In [1]: import numpy as np

In [2]: from numpy import linalg as LA

In [3]: np.set_printoptions(precision=3, suppress=True, linewidth=200, floatmode="fixed")

In [4]: Q, _ = LA.qr(np.array([[0.2, 0.1, -0.9, -1.1],
   ...:     [-1.5, 1.3, -0.2, -0.3],
   ...:     [0.1, 0.3, 1.2, 0.8],
   ...:     [1.6, -1.4, 1.2, -0.6]]))

In [5]: vals = np.array([-3, 0, -6, -7])

In [6]: M = Q @ np.diag(vals) @ Q.T

In [7]: M
Out[7]: 
array([[-4.135, -0.262,  2.890, -0.284],
       [-0.262, -5.056,  0.292, -1.913],
       [ 2.890,  0.292, -2.060, -0.147],
       [-0.284, -1.913, -0.147, -4.749]])

In [8]: # symmetric

In [9]: B = M / LA.norm(M, axis=1, keepdims=True)

In [10]: cov = B @ B.T

In [11]: (cov - 2 * np.eye(4)).round(6).argmax(axis=1)
Out[11]: array([1, 3, 3, 1])

In [12]: cov[2]
Out[12]: array([-0.995, -0.132,  1.000, -0.021])

In [13]: np.argwhere(np.triu(np.abs(cov) > 0.95, 1))
Out[13]: array([[0, 2]])

In [14]: (np.abs(cov) > 0.9).astype(int)
Out[14]: 
array([[1, 0, 1, 0],
       [0, 1, 0, 0],
       [1, 0, 1, 0],
       [0, 0, 0, 1]])

In [15]: vals, vecs = LA.eigh(M)

In [16]: x = np.array([0, 2, 1, 3])

In [17]: (np.sign(vecs[:, -1].round(6)) == np.sign(vecs[0, -1].round(6))).astype(int)
Out[17]: array([1, 1, 1, 0])

In [18]: vecs * np.maximum(vals, 0) @ vecs.T
Out[18]: 
array([[0.000, 0.000, 0.000, 0.000],
       [0.000, 0.000, 0.000, 0.000],
       [0.000, 0.000, 0.000, 0.000],
       [0.000, 0.000, 0.000, 0.000]])

In [19]: rk = LA.matrix_rank(M)

In [20]: rk
Out[20]: np.int64(3)

In [21]: ns = LA.svd(M)[2][rk:].T

In [22]: [int(LA.matrix_rank(M[:, :j + 1])) for j in range(4)]
Out[22]: [1, 2, 3, 3]

In [23]: np.allclose(M @ ns, 0)
Out[23]: True

In [24]: ns[:, 0] / ns[np.abs(ns[:, 0]).round(6).argmax(), 0]
Out[24]: array([ 0.702,  0.058,  1.000, -0.096])

In [25]: A = np.load("sample17.npy")

In [26]: A
Out[26]: 
array([[  2.325,  -5.283,  -3.415,   1.269, -14.290],
       [ -0.084,  -0.948,  -1.391,   1.013,  -1.697],
       [ -1.578,   4.060,   2.434,  -0.838,  10.120],
       [  1.261,   0.016,   3.060,  -2.401,   2.882],
       [  0.739,  -1.382,  -0.121,  -0.232,  -1.890]])

In [27]: Q, R = LA.qr(A)

In [28]: Q.shape, R.shape
Out[28]: ((5, 5), (5, 5))

In [29]: np.round(Q.T @ Q, 3) + 0
Out[29]: 
array([[1.000, 0.000, 0.000, 0.000, 0.000],
       [0.000, 1.000, 0.000, 0.000, 0.000],
       [0.000, 0.000, 1.000, 0.000, 0.000],
       [0.000, 0.000, 0.000, 1.000, 0.000],
       [0.000, 0.000, 0.000, 0.000, 1.000]])

In [30]: rng = np.random.default_rng(600421)

In [31]: lab = rng.permutation(5)

In [32]: B = A[:, lab] * rng.choice([-1, 1], 5)

In [33]: B
Out[33]: 
array([[ -3.415,  -5.283, -14.290,   2.325,  -1.269],
       [ -1.391,  -0.948,  -1.697,  -0.084,  -1.013],
       [  2.434,   4.060,  10.120,  -1.578,   0.838],
       [  3.060,   0.016,   2.882,   1.261,   2.401],
       [ -0.121,  -1.382,  -1.890,   0.739,   0.232]])

In [34]: Uu, _, VT = LA.svd(A.T @ B)

In [35]: lab
Out[35]: array([2, 1, 4, 0, 3])

In [36]: J = np.load("data.npy")

In [37]: J
Out[37]: 
array([[ 5.064,  3.963, -0.870],
       [ 3.410,  2.757, -3.477],
       [ 2.168,  7.417, -6.830],
       [ 2.967,  2.421, -2.675],
       [ 4.549,  2.888, -2.341],
       [ 2.650,  5.782, -5.789],
       [ 1.744,  5.652, -4.852],
       [ 3.726,  2.654, -1.457],
       [ 1.804,  6.321, -5.734],
       [ 0.881,  8.330, -7.555]])

In [38]: B = J / LA.norm(J, axis=1, keepdims=True)

In [39]: cov = B @ B.T

In [40]: (cov - 2 * np.eye(10)).round(6).argmax(axis=1)
Out[40]: array([7, 3, 8, 1, 7, 2, 8, 4, 2, 8])

In [41]: Xc = J - J.mean(axis=0)

In [42]: vecs = LA.svd(Xc)[2][:2]

In [43]: B = Xc - Xc @ vecs.T @ vecs

In [44]: B.std(axis=0)
Out[44]: array([0.336, 0.114, 0.278])

In [45]: LA.norm(B, axis=1).round(6).argmax()
Out[45]: np.int64(6)

In [46]: P = J @ LA.solve(J.T @ J, J.T)

In [47]: np.diag(P)
Out[47]: array([0.776, 0.409, 0.226, 0.206, 0.285, 0.190, 0.136, 0.183, 0.165, 0.425])

In [48]: np.round(LA.eigvalsh(P), 3) + 0
Out[48]: array([0.000, 0.000, 0.000, 0.000, 0.000, 0.000, 0.000, 1.000, 1.000, 1.000])

In [49]: np.round(np.trace(P), 3)
Out[49]: np.float64(3.0)

In [50]: LA.matrix_rank(np.eye(10) - P)
Out[50]: np.int64(7)

In [51]: cov = np.cov(J, rowvar=False)

In [52]: np.polyfit(J[:, 1], J[:, 0], 1)
Out[52]: array([-0.472,  5.171])

In [53]: cov
Out[53]: 
array([[ 1.729, -2.209,  2.727],
       [-2.209,  4.678, -4.502],
       [ 2.727, -4.502,  5.375]])

In [54]: LA.eigvalsh(cov)[::-1]
Out[54]: array([10.882,  0.675,  0.226])

In [55]: round(J[6] @ J[8], 3)
Out[55]: np.float64(66.694)

In [56]: np.round(LA.norm(J[6] - J[8]), 3)
Out[56]: np.float64(1.109)

In [57]: round(float(LA.norm(J, 2)), 3)
Out[57]: 23.302

In [58]: X = np.loadtxt("layer16.csv", delimiter=",")

In [59]: X
Out[59]: 
array([[-0.462,  0.178,  0.726, -0.178],
       [-0.197, -0.345,  0.414, -0.264],
       [-0.991,  0.986,  1.000, -0.282],
       [ 0.987, -0.881, -1.000,  0.592],
       [ 0.336, -0.635, -0.493, -0.159],
       [-0.050, -0.030,  0.100, -0.040],
       [ 0.691, -0.972, -0.851, -0.485],
       [-0.422,  0.824,  0.578,  0.291],
       [-0.149,  0.149,  0.254, -0.010],
       [-0.905,  0.851,  0.990, -0.207],
       [-0.691,  0.731,  0.898, -0.020],
       [ 0.000,  0.834, -0.197,  0.501],
       [ 0.935, -0.925, -0.995,  0.149],
       [-0.862,  0.716,  0.981, -0.264],
       [-0.935,  0.397,  0.996, -0.604]])

In [60]: x = np.array([2, 2, 0])

In [61]: rhs = J @ x

In [62]: np.round(LA.lstsq(J, rhs)[0], 3) + 0
Out[62]: array([2.000, 2.000, 0.000])

In [63]: np.round(LA.pinv(J) @ J, 3) + 0
Out[63]: 
array([[1.000, 0.000, 0.000],
       [0.000, 1.000, 0.000],
       [0.000, 0.000, 1.000]])

In [64]: rhs = rhs + 0.1 * rng.normal(size=10)

In [65]: rhs
Out[65]: array([17.984, 12.317, 19.070, 10.632, 15.032, 16.913, 14.901, 12.726, 16.273, 18.687])

In [66]: c, *_ = LA.lstsq(J, rhs)

In [67]: np.round(J.T @ (rhs - J @ c), 3) + 0
Out[67]: array([0.000, 0.000, 0.000])

In [68]: round(LA.norm(rhs - J @ c), 3)
Out[68]: np.float64(0.339)

In [69]: dist = LA.norm(X[:, None] - X[None], axis=-1)

In [70]: LA.matrix_rank(dist ** 2)
Out[70]: np.int64(6)

In [71]: data = np.loadtxt("mat.csv", delimiter=",")

In [72]: data
Out[72]: 
array([[ 0.000,  1.000, -2.000,  2.000],
       [ 0.000, -2.000, -2.000,  0.000],
       [ 0.000, -3.000, -6.000,  2.000]])

In [73]: f, g = data[1], data[2]

In [74]: f @ g
Out[74]: np.float64(18.0)

In [75]: f @ f
Out[75]: np.float64(8.0)

In [76]: p = (f @ g) / (f @ f) * f

In [77]: round(float(LA.norm(f + g) ** 2 + LA.norm(f - g) ** 2), 3)
Out[77]: 114.0

In [78]: p
Out[78]: array([ 0.000, -4.500, -4.500,  0.000])

In [79]: g - p
Out[79]: array([ 0.000,  1.500, -1.500,  2.000])

In [80]: (g - p) @ f
Out[80]: np.float64(0.0)

In [81]: LA.matrix_rank(data)
Out[81]: np.int64(2)

In [82]: np.zeros(3, 4)
TypeError: Cannot interpret '4' as a data type


In [83]: np.round(LA.svd(data, compute_uv=False), 3) + 0
Out[83]: array([7.687, 2.628, 0.000])

In [84]: Uu, s, VT = LA.svd(data)

In [85]: s.round(3) + 0
Out[85]: array([7.687, 2.628, 0.000])

In [86]: np.argmax(s[:-1] / (s[1:] + 1e-6)) + 1
Out[86]: np.int64(2)

In [87]: B = Uu[:, :2] @ np.diag(s[:2]) @ VT[:2]

In [88]: np.round(np.abs(data - B).max(), 3)
Out[88]: np.float64(0.0)

In [89]: B.round(3) + 0
Out[89]: 
array([[ 0.000,  1.000, -2.000,  2.000],
       [ 0.000, -2.000, -2.000,  0.000],
       [ 0.000, -3.000, -6.000,  2.000]])

In [90]: feats = np.loadtxt("dump.csv", delimiter=",")

In [91]: feats
Out[91]: 
array([[1.000, 0.000],
       [0.000, 0.000]])

In [92]: Xc = J - J.mean(axis=0)

In [93]: Uu, s, VT = LA.svd(Xc, full_matrices=False)

In [94]: LA.matrix_rank(Xc)
Out[94]: np.int64(3)

In [95]: round(float((s ** 2).sum() ** 2 / (s ** 4).sum()), 3)
Out[95]: 1.167

In [96]: VT[0] * np.sign(VT[0, np.abs(VT[0]).argmax()])
Out[96]: array([ 0.357, -0.629,  0.691])

In [97]: np.abs(VT[0]).argmax()
Out[97]: np.int64(2)
